$ python3 -q
>>> import numpy as np
>>> np.set_printoptions(precision=3, suppress=True, linewidth=120, legacy="1.25")
>>> W0 = np.load("dump.npy")
>>> W0
array([[0, 1],
       [1, 0]])
>>> vals, vecs = np.linalg.eig(W0)
>>> np.sort(np.linalg.eigvals(np.linalg.inv(W0)))
array([-1.,  1.])
>>> W0 @ vecs[:, 0] - vals[0] * vecs[:, 0]
array([0., 0.])
>>> np.sort(np.linalg.eigvals(W0.T))
array([-1.,  1.])
>>> vec = np.array([-3, 2])
>>> y = W0 @ vec
>>> y
array([ 2, -3])
>>> np.linalg.solve(W0, -3 * y)
array([ 9., -6.])
>>> np.linalg.solve(W0, y)
array([-3.,  2.])
>>> np.linalg.solve(W0, y + W0[:, 1])
array([-3.,  3.])
>>> np.linalg.solve(W0.T, W0[1])
array([0., 1.])
>>> Y = W0 / np.linalg.norm(W0, axis=1, keepdims=True)
>>> cov = Y @ Y.T
>>> np.degrees(np.arccos(np.clip(cov[1, 0], -1, 1)))
90.0
>>> (np.abs(cov) > 0.9).astype(int)
array([[1, 0],
       [0, 1]])
>>> np.argwhere(np.triu(np.abs(cov) > 0.95, 1))
array([], shape=(0, 2), dtype=int64)
>>> cov[1]
array([0., 1.])
>>> cov
array([[1., 0.],
       [0., 1.]])
>>> Y = np.array([[2, 1], [0, -1]])
>>> K = np.tile(Y, (2, 2))
>>> K
array([[ 2,  1,  2,  1],
       [ 0, -1,  0, -1],
       [ 2,  1,  2,  1],
       [ 0, -1,  0, -1]])
>>> rng = np.random.default_rng(7632)
>>> labels = rng.permutation(4)
>>> labels
array([0, 3, 1, 2])
>>> Y = K[labels][:, labels]
>>> Y
array([[ 2,  1,  1,  2],
       [ 0, -1, -1,  0],
       [ 0, -1, -1,  0],
       [ 2,  1,  1,  2]])
>>> np.trace(Y)
2
>>> np.allclose(Y, K)
False
>>> np.round(np.sort(np.abs(np.linalg.eigvals(Y))), 3) + 0
array([0., 0., 2., 4.])
>>> M = np.load("w.npy")
>>> M
array([[-1,  2,  0],
       [ 0,  2, -2],
       [-2,  0, -1]])
>>> vec = np.array([-1, 1])
>>> round(float(np.linalg.norm(vec)), 3), round(np.linalg.norm(W0 @ vec), 3)
(1.414, 1.414)
>>> np.abs(np.linalg.eigvals(W0))
array([1., 1.])
>>> W0.T @ (W0 @ vec)
array([-1,  1])
>>> 2 - np.linalg.matrix_rank(W0 - np.eye(2), tol=1e-8)
1
>>> np.linalg.inv(W0)
array([[0., 1.],
       [1., 0.]])
>>> np.sort(np.abs(np.degrees(np.angle(np.linalg.eigvals(W0)))))
array([  0., 180.])
>>> [p for p in range(1, 25) if np.allclose(np.linalg.matrix_power(W0, p), np.eye(2))]
[2, 4, 6, 8, 10, 12, 14, 16, 18, 20, 22, 24]
>>> Q = M.astype(float).copy()
>>> for j in range(3):
...     Q[:, j] -= Q[:, :j] @ (Q[:, :j].T @ Q[:, j])
...     Q[:, j] /= np.linalg.norm(Q[:, j])
... 
>>> np.round(Q.T @ Q, 3) + 0
array([[1., 0., 0.],
       [0., 1., 0.],
       [0., 0., 1.]])
>>> np.round(Q.T @ M, 3) + 0
array([[ 2.236, -0.894,  0.894],
       [ 0.   ,  2.683, -1.193],
       [ 0.   ,  0.   ,  1.667]])
>>> Q
array([[-0.447,  0.596,  0.667],
       [ 0.   ,  0.745, -0.667],
       [-0.894, -0.298, -0.333]])
>>> Y = M / np.sqrt((M ** 2).mean(axis=1, keepdims=True))
>>> M - M.mean(axis=1, keepdims=True)
array([[-1.333,  1.667, -0.333],
       [ 0.   ,  2.   , -2.   ],
       [-1.   ,  1.   ,  0.   ]])
>>> np.linalg.matrix_rank(Y) == np.linalg.matrix_rank(M)
True
>>> np.linalg.norm(Y, axis=1)
array([1.732, 1.732, 1.732])
>>> mat = np.array([[1.1, 1.6, 2.0],
...     [-1.4, 0.3, -0.6],
...     [0.0, 1.1, 0.8],
...     [0.4, -0.2, 0.3],
...     [0.5, 0.6, -0.1],
...     [0.8, -0.6, -0.3],
...     [0.2, 0.0, 0.3],
...     [-4.0, -10.0, -12.0],
...     [-2.1, -0.7, -0.2],
...     [-0.4, 1.5, 0.1],
...     [-0.1, 0.1, -0.7],
...     [0.5, 0.3, 0.5],
...     [-1.4, -0.6, -0.7],
...     [0.5, -0.1, 0.9],
...     [-0.7, -0.4, -1.9],
...     [0.0, 0.1, -0.3],
...     [0.0, -0.8, -0.9],
...     [0.4, 0.7, -0.5],
...     [0.8, 0.3, 0.4],
...     [-1.0, -0.6, -0.7],
...     [0.6, 1.2, -0.5]])
>>> mat
array([[  1.1,   1.6,   2. ],
       [ -1.4,   0.3,  -0.6],
       [  0. ,   1.1,   0.8],
       [  0.4,  -0.2,   0.3],
       [  0.5,   0.6,  -0.1],
       [  0.8,  -0.6,  -0.3],
       [  0.2,   0. ,   0.3],
       [ -4. , -10. , -12. ],
       [ -2.1,  -0.7,  -0.2],
       [ -0.4,   1.5,   0.1],
       [ -0.1,   0.1,  -0.7],
       [  0.5,   0.3,   0.5],
       [ -1.4,  -0.6,  -0.7],
       [  0.5,  -0.1,   0.9],
       [ -0.7,  -0.4,  -1.9],
       [  0. ,   0.1,  -0.3],
       [  0. ,  -0.8,  -0.9],
       [  0.4,   0.7,  -0.5],
       [  0.8,   0.3,   0.4],
       [ -1. ,  -0.6,  -0.7],
       [  0.6,   1.2,  -0.5]])
>>> vec = np.array([-1, -2, -2])
>>> y = mat @ vec
>>> np.round(np.linalg.pinv(mat) @ mat, 3) + 0
array([[1., 0., 0.],
       [0., 1., 0.],
       [0., 0., 1.]])
>>> np.linalg.lstsq(mat, y)[0]
array([-1., -2., -2.])
>>> y = y + 0.1 * rng.normal(size=21)
>>> y
array([-8.242,  2.03 , -3.644, -0.636, -1.395,  0.97 , -0.871, 47.805,  3.73 , -2.795,  1.342, -2.001,  4.185, -2.161,
        5.289,  0.372,  3.39 , -0.695, -2.264,  3.59 , -2.006])
>>> coef, *_ = np.linalg.lstsq(mat, y)
>>> round(np.linalg.norm(y - mat @ coef), 3)
0.341
>>> coef.round()
array([-1., -2., -2.])
>>> coef
array([-0.997, -1.949, -2.027])
>>> Ac = (mat - mat.mean(axis=0)) / mat.std(axis=0)
>>> Ac.std(axis=0)
array([1., 1., 1.])
>>> np.argwhere(np.abs(Ac) > 2)
array([[7, 0],
       [7, 1],
       [7, 2]])
>>> coef = np.linalg.lstsq(np.delete(Ac, 1, axis=1), Ac[:, 1])[0]
>>> np.abs(coef).argmax()
1
>>> C = mat[[1, 16]].astype(float)
>>> for _ in range(5):
...     labels = np.linalg.norm(mat[:, None] - C, axis=-1).argmin(axis=1)
...     C = np.array([mat[labels == j].mean(axis=0) for j in range(2)])
... 
>>> labels
array([0, 0, 0, 0, 0, 0, 0, 1, 0, 0, 0, 0, 0, 0, 0, 0, 0, 0, 0, 0, 0])
>>> C[1] - C[0]
array([ -3.935, -10.19 , -11.895])
>>> np.abs(C[1] - C[0]).argmax()
2
>>> np.bincount(labels)
array([20,  1])
>>> Ac = mat - mat.mean(axis=0)
>>> left, sv, VT = np.linalg.svd(Ac, full_matrices=False)
>>> np.abs(VT[-1])
array([0.069, 0.746, 0.662])
>>> np.abs(left[:, 0]).argmax()
7
>>> sv ** 2 / (sv ** 2).sum()
array([0.947, 0.035, 0.019])
>>> np.round(Ac.mean(axis=0), 3) + 0
array([0., 0., 0.])
>>> (np.sign(left[:, 0]) == np.sign(left[0, 0])).astype(int)
array([1, 1, 1, 1, 1, 1, 1, 0, 0, 1, 1, 1, 0, 1, 0, 1, 0, 1, 1, 0, 1])
>>> VT[0] * np.sign(VT[0, np.abs(VT[0]).argmax()])
array([0.268, 0.626, 0.733])
>>> np.searchsorted(np.cumsum(sv ** 2) / (sv ** 2).sum(), 0.9) + 1
1
>>> np.abs(VT[0]).argmax()
2
>>> sv
array([16.436,  3.148,  2.304])
>>> F = np.array([[-1, -1, 0], [-1, -1, -1], [0, -1, -1]])
>>> t3 = np.stack([M, -2 * M, M[::-1]])
>>> np.linalg.matrix_rank(t3.reshape(3, -1))
2
>>> t3.shape
(3, 3, 3)
>>> np.linalg.det(t3)
array([ 10., -80., -10.])
>>> t3.sum(axis=0)
array([[-1, -2, -1],
       [ 0,  0,  0],
       [ 1,  2,  1]])
>>> np.linalg.matrix_rank(t3)
array([3, 3, 3])
>>> cov = F.T @ F
>>> (F @ F.T).shape
(3, 3)
>>> np.trace(cov), (F ** 2).sum()
(7, 7)
>>> np.allclose(cov, cov.T)
True
>>> np.linalg.svd(F, compute_uv=False) ** 2
array([5.828, 1.   , 0.172])
>>> np.diag(cov)
array([2, 3, 2])
>>> cov
array([[2, 2, 1],
       [2, 3, 2],
       [1, 2, 2]])
>>> np.linalg.eigvalsh(cov)[::-1]
array([5.828, 1.   , 0.172])
>>> vals, vecs = np.linalg.eigh(F)
>>> vec = np.array([-1, -9, 7])
>>> np.linalg.eigvalsh(F[1:, 1:])
array([-2.,  0.])
>>> (np.sign(vecs[:, -1].round(6)) == np.sign(vecs[0, -1].round(6))).astype(int)
array([1, 0, 1])
>>> np.einsum("ij,ji->", F, F)
7
>>> np.kron(np.eye(2, dtype=int), F)
array([[-1, -1,  0,  0,  0,  0],
       [-1, -1, -1,  0,  0,  0],
       [ 0, -1, -1,  0,  0,  0],
       [ 0,  0,  0, -1, -1,  0],
       [ 0,  0,  0, -1, -1, -1],
       [ 0,  0,  0,  0, -1, -1]])
>>> np.einsum("ii->", F)
-3
>>> np.round(np.linalg.det(F[::-1]), 3)
-1.0
>>> np.linalg.eigvals(F)
array([-2.414, -1.   ,  0.414])
>>> np.all(np.linalg.eigvalsh(F) > 0)
False
>>> [round(float(np.linalg.det(F[:i, :i])), 2) + 0 for i in range(1, 4)]
[-1.0, 0.0, 1.0]
>>> A = np.load("block15.npy")
>>> A
array([[-0.791,  0.1  ,  2.855,  0.459],
       [ 0.593, -0.765,  0.636, -2.767],
       [-2.769,  0.422, -0.644, -0.859],
       [-0.593, -2.868, -0.165,  0.628]])
>>> np.linalg.norm(A, axis=0)
array([3., 3., 3., 3.])
>>> np.round(A.T @ A, 3) + 0
array([[9., 0., 0., 0.],
       [0., 9., 0., 0.],
       [0., 0., 9., 0.],
       [0., 0., 0., 9.]])
>>> vec = np.array([-3, -2, -1, 0])
>>> np.linalg.norm(A @ vec) <= np.linalg.norm(A, 2) * np.linalg.norm(vec) + 1e-9
True
>>> A @ np.ones(4)
array([ 2.623, -2.303, -3.85 , -2.999])
>>> A @ np.eye(4)[1]
array([ 0.1  , -0.765,  0.422, -2.868])
>>> (A @ vec).argmax()
2
>>> A @ vec
array([-0.681, -0.886,  8.108,  7.682])
>>> (A * vec).sum(axis=1)
array([-0.681, -0.886,  8.108,  7.682])
>>> A @ (2 * vec)
array([-1.363, -1.771, 16.216, 15.363])
>>> A * vec
array([[ 2.374, -0.2  , -2.855,  0.   ],
       [-1.78 ,  1.53 , -0.636, -0.   ],
       [ 8.308, -0.844,  0.644, -0.   ],
       [ 1.78 ,  5.736,  0.165,  0.   ]])
>>> Y = A / np.linalg.norm(A, axis=1, keepdims=True)
>>> cov = Y @ Y.T
>>> (np.abs(cov) > 0.9).astype(int)
array([[1, 0, 0, 0],
       [0, 1, 0, 0],
       [0, 0, 1, 0],
       [0, 0, 0, 1]])
>>> np.argwhere(np.triu(np.abs(cov) > 0.95, 1))
array([], shape=(0, 2), dtype=int64)
>>> (cov - 2 * np.eye(4)).round(6).argmax(axis=1)
array([1, 0, 0, 0])
>>> r0 = np.array([-1, 1, 0, -1])
>>> Y = A + np.outer(r0, np.eye(4)[3])
>>> np.round(np.linalg.det(Y) / np.linalg.det(A), 3), round(1 + np.linalg.solve(A, r0)[3], 3)
(0.572, 0.572)
>>> np.linalg.matrix_rank(np.linalg.inv(Y) - np.linalg.inv(A), tol=1e-8)
1
>>> Y = np.array([[1, -2], [-5, 5]])
>>> C = np.array([[5, 0], [1, 2]])
>>> X = np.block([[Y, np.zeros((2, 2))], [np.zeros((2, 2)), C]])
>>> X
array([[ 1., -2.,  0.,  0.],
       [-5.,  5.,  0.,  0.],
       [ 0.,  0.,  5.,  0.],
       [ 0.,  0.,  1.,  2.]])
>>> Y = np.array([[2, -2, 3], [-2, 3, 0]])
>>> C = np.kron(Y, X)
>>> C.shape
(8, 12)
>>> Y = np.array([[-0.6, 0.4], [0.5, -1.4], [-1.9, 1.0], [0.3, -0.1]])
>>> C = np.array([[-0.7, 0.7, -0.1], [0.2, 0.0, 0.7]])
>>> E = Y @ C
>>> E
array([[ 0.5 , -0.42,  0.34],
       [-0.63,  0.35, -1.03],
       [ 1.53, -1.33,  0.89],
       [-0.23,  0.21, -0.1 ]])
>>> left, sv, VT = np.linalg.svd(E)
>>> vecs = VT[:(sv > 1e-8).sum()]
>>> vec = E[2] + -3 * E[0] + rng.integers(2) * np.eye(3)[0]
>>> vec
array([ 0.03, -0.07, -0.13])
>>> np.allclose(vecs.T @ vecs @ vec, vec)
True
>>> np.round(np.linalg.norm(vec - vecs.T @ vecs @ vec), 3)
0.0
>>> vecs.T @ vecs
array([[ 0.5  , -0.479,  0.143],
       [-0.479,  0.54 ,  0.137],
       [ 0.143,  0.137,  0.959]])
>>> Y = E / np.linalg.norm(E, axis=1, keepdims=True)
>>> cov = Y @ Y.T
>>> round(float(np.degrees(np.arccos(np.clip(cov[3, 0], -1, 1)))), 3)
170.054
>>> np.linalg.norm(Y, axis=1)
array([1., 1., 1., 1.])
>>> (np.abs(cov) > 0.9).astype(int)
array([[1, 0, 1, 1],
       [0, 1, 0, 0],
       [1, 0, 1, 1],
       [1, 0, 1, 1]])
>>> np.argwhere(np.triu(np.abs(cov) > 0.95, 1))
array([[0, 2],
       [0, 3],
       [2, 3]])
>>> cov[3]
array([-0.985,  0.782, -0.994,  1.   ])
>>> def softmax(z):
...     e = np.exp(z - z.max(axis=-1, keepdims=True))
...     return e / e.sum(axis=-1, keepdims=True)
... 
>>> softmax(E[2])
array([0.631, 0.036, 0.333])
>>> np.round(softmax(10 * E[2]), 3) + 0
array([0.998, 0.   , 0.002])
>>> scores = E @ E.T / np.sqrt(3)
>>> softmax(scores + np.triu(np.full(scores.shape, -np.inf), 1))
array([[1.   , 0.   , 0.   , 0.   ],
       [0.201, 0.799, 0.   , 0.   ],
       [0.129, 0.013, 0.858, 0.   ],
       [0.23 , 0.317, 0.174, 0.28 ]])
>>> softmax(scores)[2] @ E
array([ 1.317, -1.145,  0.765])
>>> softmax(scores).round(6).argmax(axis=1)
array([2, 1, 2, 1])
>>> softmax(scores)
array([[0.252, 0.115, 0.472, 0.161],
       [0.137, 0.544, 0.056, 0.263],
       [0.125, 0.013, 0.83 , 0.032],
       [0.23 , 0.317, 0.174, 0.28 ]])
>>> Y = np.array([[2, -3], [-2, 3], [3, 0]])
>>> E @ Y
array([[ 2.86, -2.76],
       [-5.05,  2.94],
       [ 8.39, -8.58],
       [-1.18,  1.32]])
>>> np.einsum("ij->j", E)
array([ 1.17, -1.19,  0.1 ])
>>> np.einsum("ik,kj->ij", E, Y)
array([[ 2.86, -2.76],
       [-5.05,  2.94],
       [ 8.39, -8.58],
       [-1.18,  1.32]])
>>> Y.T @ E.T
array([[ 2.86, -5.05,  8.39, -1.18],
       [-2.76,  2.94, -8.58,  1.32]])
>>> np.einsum("ik,kj->ji", E, Y)
array([[ 2.86, -5.05,  8.39, -1.18],
       [-2.76,  2.94, -8.58,  1.32]])
>>> np.einsum("ij,ij->i", E, E)
array([0.542, 1.58 , 4.902, 0.107])
